% ipython --no-banner

In [1]: import numpy as np

In [2]: import numpy.linalg as la

In [3]: np.set_printoptions(precision=3, suppress=True, linewidth=120, floatmode="fixed")

In [4]: F = np.array([[1, 0, 0], [2, 1, 0], [1, 0, 2]])

In [5]: # triangular: eigenvalues sit on the diagonal

In [6]: print(np.sort(la.eigvals(F)))
[1.000 1.000 2.000]

In [7]: print(la.matrix_rank(F - F[0, 0] * np.eye(3)))
2

In [8]: print(la.matrix_power(F - np.diag(np.diag(F)), 3))
[[0 0 0]
 [0 0 0]
 [0 0 0]]

In [9]: print(F @ F)
[[1 0 0]
 [4 1 0]
 [3 0 4]]

In [10]: ev, V = la.eig(F)

In [11]: print(np.sort(la.eigvals(F.T)))
[1.000 1.000 2.000]

In [12]: M = np.array([[4, 5, 6, 7], [8, 9, 10, 11], [12, 13, 14, 15], [16, 17, 18, 19]])

In [13]: # rank 2

In [14]: W = np.array([[-4, 4], [4, -4], [4, 1], [-1, 5]])

In [15]: c = np.array([0, -2])

In [16]: act = np.maximum(M @ W + c, 0)

In [17]: print(la.matrix_rank(act))
2

In [18]: print((act > 0).astype(int))
[[1 1]
 [1 1]
 [1 1]
 [1 1]]

In [19]: C = np.array([[-1, -4], [-2, 9]])

In [20]: print(act @ C)
[[ -91  231]
 [-151  399]
 [-211  567]
 [-271  735]]

In [21]: X = np.array([[2, -1, -2, 1], [2, -1, -2, 1], [4, 1, 0, 3]])

In [22]: # looks like rank 2

In [23]: x = np.array([0, 3, 2, -3])

In [24]: h1 = np.maximum(X @ x, 0)

In [25]: print(X * (h1 > 1e-9)[:, None])
[[0 0 0 0]
 [0 0 0 0]
 [0 0 0 0]]

In [26]: print(h1)
[0 0 0]

In [27]: print(X.T @ h1)
[0 0 0 0]

In [28]: print(np.maximum(X @ (3 * x), 0))
[0 0 0]

In [29]: m1 = np.array([[0, 0, 0, 0], [-16, 2, 6, -12], [-40, 5, 15, -30]])

In [30]: # null space of dimension 3

In [31]: print(la.matrix_rank(M, rtol=0.1))
1

In [32]: print(la.cond(M) > 100)
True

In [33]: left, s, VT = la.svd(m1)

In [34]: V = VT[:(s > 1e-8).sum()]

In [35]: rng = np.random.default_rng(92699)

In [36]: x = m1[1] + 4 * m1[2] + rng.integers(2) * np.eye(4)[0]

In [37]: print(x)
[-175.000   22.000   66.000 -132.000]

In [38]: print(round(la.norm(x - V.T @ V @ x), 3))
0.647

In [39]: print(np.allclose(V.T @ V @ x, x))
False

In [40]: E = np.load("x.npy")

In [41]: print(E)
[[ 0.000  2.000  0.000  1.000]
 [ 2.000  3.000  0.000  2.000]
 [ 0.000  0.000 -1.000  0.000]
 [ 1.000  2.000  0.000  0.000]]

In [42]: ev, V = la.eigh(E)

In [43]: print(np.round(V.T @ V, 3) + 0)
[[1.000 0.000 0.000 0.000]
 [0.000 1.000 0.000 0.000]
 [0.000 0.000 1.000 0.000]
 [0.000 0.000 0.000 1.000]]

In [44]: print(np.round(V.T @ E @ V, 3) + 0)
[[-1.000  0.000  0.000  0.000]
 [ 0.000 -1.000  0.000  0.000]
 [ 0.000  0.000 -1.000  0.000]
 [ 0.000  0.000  0.000  5.000]]

In [45]: print(la.eigvalsh(E @ E))
[ 1.000  1.000  1.000 25.000]

In [46]: print((ev > 1e-8).sum(), (ev < -1e-8).sum())
1 3

In [47]: print(np.unique(ev.round(6) + 0, return_counts=True)[1])
[3 1]

In [48]: u = np.array([7, 9, 3, 6])

In [49]: A2 = E + np.outer(u, np.eye(4)[2])

In [50]: print(round(float(la.det(A2) / la.det(E)), 3), round(float(1 + la.solve(E, u)[2]), 3))
-2.0 -2.0

In [51]: print(A2)
[[0.000 2.000 7.000 1.000]
 [2.000 3.000 9.000 2.000]
 [0.000 0.000 2.000 0.000]
 [1.000 2.000 6.000 0.000]]

In [52]: print(la.matrix_rank(la.inv(A2) - la.inv(E), tol=1e-8))
1

In [53]: print(la.matrix_rank(A2 - E))
1

In [54]: x = np.array([-5, -1, 1, 2])

In [55]: rhs = A2 @ x

In [56]: c, lr = np.zeros(4), 1 / la.norm(A2, 2) ** 2

In [57]: for i in range(20):
    ...:     c -= lr * A2.T @ (A2 @ c - rhs)
    ...:     if i % 5 == 0: print(i, round(la.norm(A2 @ c - rhs), 3))
    ...: 
0 6.424
5 6.176
10 5.94
15 5.715

In [58]: print(round(float(la.cond(A2)), 3))
27.278

In [59]: print(c)
[-0.680 -0.133  0.395  0.076]

In [60]: ev, V = la.eig(E)

In [61]: print(np.round(E @ V[:, 0] - ev[0] * V[:, 0], 3) + 0)
[0.000 0.000 0.000 0.000]

In [62]: print(np.sort(la.eigvals(la.inv(E))))
[-1.000 -1.000 -1.000  0.200]

In [63]: print(ev)
[-1.000  5.000 -1.000 -1.000]

In [64]: K = np.loadtxt("a.csv", delimiter=",")

In [65]: print(K)
[[ 3.192 -2.030  1.065]
 [ 0.432 -0.324  0.196]
 [ 1.929 -1.351  0.622]
 [ 0.621 -0.388  0.220]
 [ 0.512 -0.295  0.131]
 [ 5.083 -3.499  1.599]
 [ 0.455 -0.224  0.075]
 [-3.940  2.658 -1.301]
 [-4.144  2.788 -1.336]
 [ 2.685 -1.865  0.859]
 [-4.435  2.912 -1.496]
 [ 3.163 -2.096  1.018]
 [ 4.355 -2.898  1.288]
 [-1.197  0.869 -0.373]
 [-0.887  0.588 -0.216]]

In [66]: x = np.array([-5, 2, 1])

In [67]: rhs = K @ x

In [68]: print(np.round(la.pinv(K) @ K, 3) + 0)
[[1.000 0.000 0.000]
 [0.000 1.000 0.000]
 [0.000 0.000 1.000]]

In [69]: print(la.solve(K.T @ K, K.T @ rhs))
[-5.000  2.000  1.000]

In [70]: rhs = rhs + 0.02 * rng.normal(size=15)

In [71]: print(rhs)
[-18.973  -2.666 -11.740  -3.680  -3.021 -30.826  -2.594  23.721  24.956 -16.323  26.499 -18.955 -26.295   7.373
   5.344]

In [72]: c, *_ = la.lstsq(K, rhs)

In [73]: print([round(float(la.norm(la.solve(K.T @ K + lam * np.eye(3), K.T @ rhs))), 2) for lam in (0, 1, 10, 100)])
[5.32, 4.81, 4.61, 3.24]

In [74]: A2 = K + rng.integers(-2, 3, (15, 1)) @ rng.integers(-2, 3, (1, 3))

In [75]: print(A2)
[[ 3.192 -2.030  1.065]
 [ 0.432 -0.324  0.196]
 [ 1.929 -1.351  0.622]
 [-0.379 -1.388 -0.780]
 [ 0.512 -0.295  0.131]
 [ 4.083 -4.499  0.599]
 [-1.545 -2.224 -1.925]
 [-2.940  3.658 -0.301]
 [-5.144  1.788 -2.336]
 [ 2.685 -1.865  0.859]
 [-5.435  1.912 -2.496]
 [ 2.163 -3.096  0.018]
 [ 2.355 -4.898 -0.712]
 [-0.197  1.869  0.627]
 [ 0.113  1.588  0.784]]

In [76]: print(A2 - K)
[[ 0.000  0.000  0.000]
 [ 0.000  0.000  0.000]
 [ 0.000  0.000  0.000]
 [-1.000 -1.000 -1.000]
 [ 0.000  0.000  0.000]
 [-1.000 -1.000 -1.000]
 [-2.000 -2.000 -2.000]
 [ 1.000  1.000  1.000]
 [-1.000 -1.000 -1.000]
 [ 0.000  0.000  0.000]
 [-1.000 -1.000 -1.000]
 [-1.000 -1.000 -1.000]
 [-2.000 -2.000 -2.000]
 [ 1.000  1.000  1.000]
 [ 1.000  1.000  1.000]]

In [77]: A2 = np.c_[K[:, :1] @ np.array([[0]]), np.array([-1, -1, -4, 3, -5, -4, 0, -4, 3, -2, 4, -4, 3, -3, -4])]

In [78]: print(A2)
[[ 0.000 -1.000]
 [ 0.000 -1.000]
 [ 0.000 -4.000]
 [ 0.000  3.000]
 [ 0.000 -5.000]
 [ 0.000 -4.000]
 [ 0.000  0.000]
 [ 0.000 -4.000]
 [ 0.000  3.000]
 [ 0.000 -2.000]
 [ 0.000  4.000]
 [ 0.000 -4.000]
 [ 0.000  3.000]
 [ 0.000 -3.000]
 [ 0.000 -4.000]]

In [79]: print(la.norm(A2 - K @ la.lstsq(K, A2)[0], axis=0))
[ 0.000 11.755]

In [80]: print(la.lstsq(K, A2[:, 0])[0])
[0.000 0.000 0.000]

In [81]: print(la.matrix_rank(A2))
1

In [82]: print(la.norm(la.qr(K)[0].T @ A2, axis=0) ** 2 / ((A2 ** 2).sum(axis=0) + 1e-12))
[0.000 0.152]

In [83]: W0 = np.load("w.npy")

In [84]: print(W0)
[[ 4  0  2]
 [ 3  8  3]
 [11  3  7]
 [11  3  7]
 [ 0  0  0]
 [ 1  3  1]
 [ 6  3  4]
 [ 9  0  5]
 [ 4  0  2]
 [13  8  9]]

In [85]: # rows 2 and 3 are equal

In [86]: x = np.array([2, 6, 5])

In [87]: rhs = W0 @ x

In [88]: print(la.lstsq(W0, rhs)[0])
[2.000 6.000 5.000]

In [89]: rhs = rhs + 0.05 * rng.normal(size=10)

In [90]: print(rhs)
[ 17.963  68.921  75.148  74.991   0.037  24.999  49.968  43.049  18.006 119.009]

In [91]: c, *_ = la.lstsq(W0, rhs)

In [92]: print(c)
[1.940 5.969 5.116]

In [93]: lab = W0[:, 1] > np.median(W0[:, 1])

In [94]: u = W0[lab].mean(axis=0) - W0[~lab].mean(axis=0)

In [95]: print(((W0 - W0.mean(axis=0)) @ u > 0).astype(int))
[0 1 1 1 0 0 1 0 0 1]

In [96]: d = la.norm(W0[:, None] - W0[None], axis=-1)

In [97]: print(np.flatnonzero(d[0] < d.mean() / 2))
[0 8]

In [98]: print(d.shape)
(10, 10)

In [99]: print(d[:5, :5])
[[ 0.000  8.124  9.110  9.110  4.472]
 [ 8.124  0.000 10.247 10.247  9.055]
 [ 9.110 10.247  0.000  0.000 13.379]
 [ 9.110 10.247  0.000  0.000 13.379]
 [ 4.472  9.055 13.379 13.379  0.000]]

In [100]: print(la.norm(W0, axis=1))
[ 4.472  9.055 13.379 13.379  0.000  3.317  7.810 10.296  4.472 17.720]

In [101]: print(la.norm(W0 - W0.mean(axis=0), axis=1))
[4.084 6.187 5.664 5.664 7.892 6.007 0.283 4.084 4.084 9.914]

In [102]: print((d + 1e9 * np.eye(10)).round(6).argmin(axis=1))
[8 5 3 2 5 4 0 2 0 2]

In [103]: lab = rng.permutation(3)

In [104]: A2 = W0[:, lab] * rng.choice([-1, 1], 3)

In [105]: print(A2)
[[ 4  0 -2]
 [ 3  8 -3]
 [11  3 -7]
 [11  3 -7]
 [ 0  0  0]
 [ 1  3 -1]
 [ 6  3 -4]
 [ 9  0 -5]
 [ 4  0 -2]
 [13  8 -9]]

In [106]: left, _, VT = la.svd(W0.T @ A2)

In [107]: print(lab)
[0 1 2]

In [108]: print(np.round(la.lstsq(W0, A2)[0], 3) + 0)
[[ 1.000  0.000  0.000]
 [ 0.000  1.000  0.000]
 [ 0.000  0.000 -1.000]]

In [109]: theta = np.radians(36)

In [110]: r_ = np.eye(3)

In [111]: r_[1, 1] = r_[2, 2] = np.cos(theta)

In [112]: r_[1, 2], r_[2, 1] = -np.sin(theta), np.sin(theta)

In [113]: print(r_)
[[ 1.000  0.000  0.000]
 [ 0.000  0.809 -0.588]
 [ 0.000  0.588  0.809]]

In [114]: A2 = W0 @ r_.T

In [115]: print(np.allclose(W0 @ W0.T, A2 @ A2.T))
True

In [116]: print(np.abs(A2 - W0).max(axis=0))
[0.000 6.818 4.129]

In [117]: theta = np.deg2rad(15)

In [118]: J = np.eye(3)

In [119]: J[np.ix_([2, 0], [2, 0])] = [[np.cos(theta), -np.sin(theta)], [np.sin(theta), np.cos(theta)]]

In [120]: print(J)
[[ 0.966  0.000  0.259]
 [ 0.000  1.000  0.000]
 [-0.259  0.000  0.966]]

In [121]: # 2 blocks once reordered

In [122]: x = np.array([4, 9, 9])

In [123]: print(3 - la.matrix_rank(J - np.eye(3), tol=1e-8))
1

In [124]: print(np.abs(la.eigvals(J)))
[1.000 1.000 1.000]

In [125]: print(round(la.det(J), 3))
1.0

In [126]: print(np.round(la.norm(x), 3), np.round(la.norm(J @ x), 3))
13.342 13.342

In [127]: print(la.inv(J))
[[ 0.966  0.000 -0.259]
 [ 0.000  1.000  0.000]
 [ 0.259  0.000  0.966]]

In [128]: O, r_ = la.qr(J)

In [129]: print(O @ r_)
[[ 0.966  0.000  0.259]
 [ 0.000  1.000  0.000]
 [-0.259  0.000  0.966]]

In [130]: print(round(abs(r_[0, 0]), 3), round(float(la.norm(J[:, 0])), 3))
1.0 1.0

In [131]: print(np.abs(np.diag(r_)))
[1.000 1.000 1.000]

In [132]: print(np.allclose(M @ M.T, M.T @ M))
False

In [133]: print((M - M.T) / 2)
[[ 0.000 -1.500 -3.000 -4.500]
 [ 1.500  0.000 -1.500 -3.000]
 [ 3.000  1.500  0.000 -1.500]
 [ 4.500  3.000  1.500  0.000]]

In [134]: print(np.round(la.det(M), 3))
-0.0

In [135]: print((M + M.T) / 2)
[[ 4.000  6.500  9.000 11.500]
 [ 6.500  9.000 11.500 14.000]
 [ 9.000 11.500 14.000 16.500]
 [11.500 14.000 16.500 19.000]]

In [136]: print(np.round(np.abs(la.eigvals(M)).max(), 3))
47.678

In [137]: print(np.trace(M))
46

In [138]: print(M @ M)
[[240 262 284 306]
 [400 438 476 514]
 [560 614 668 722]
 [720 790 860 930]]

In [139]: print(np.round(np.sort(np.abs(la.eigvals(M))), 3) + 0)
[ 0.000  0.000  1.678 47.678]

In [140]: print(np.round(np.einsum("ij,ji->", J, J), 3))
2.732

In [141]: print(np.round(np.einsum("ii->", J), 3))
2.932

In [142]: print(round(la.det(2 * J), 3), round(float(la.det(J)), 3))
8.0 1.0

In [143]: print(np.poly(J))
[ 1.000 -2.932  2.932 -1.000]
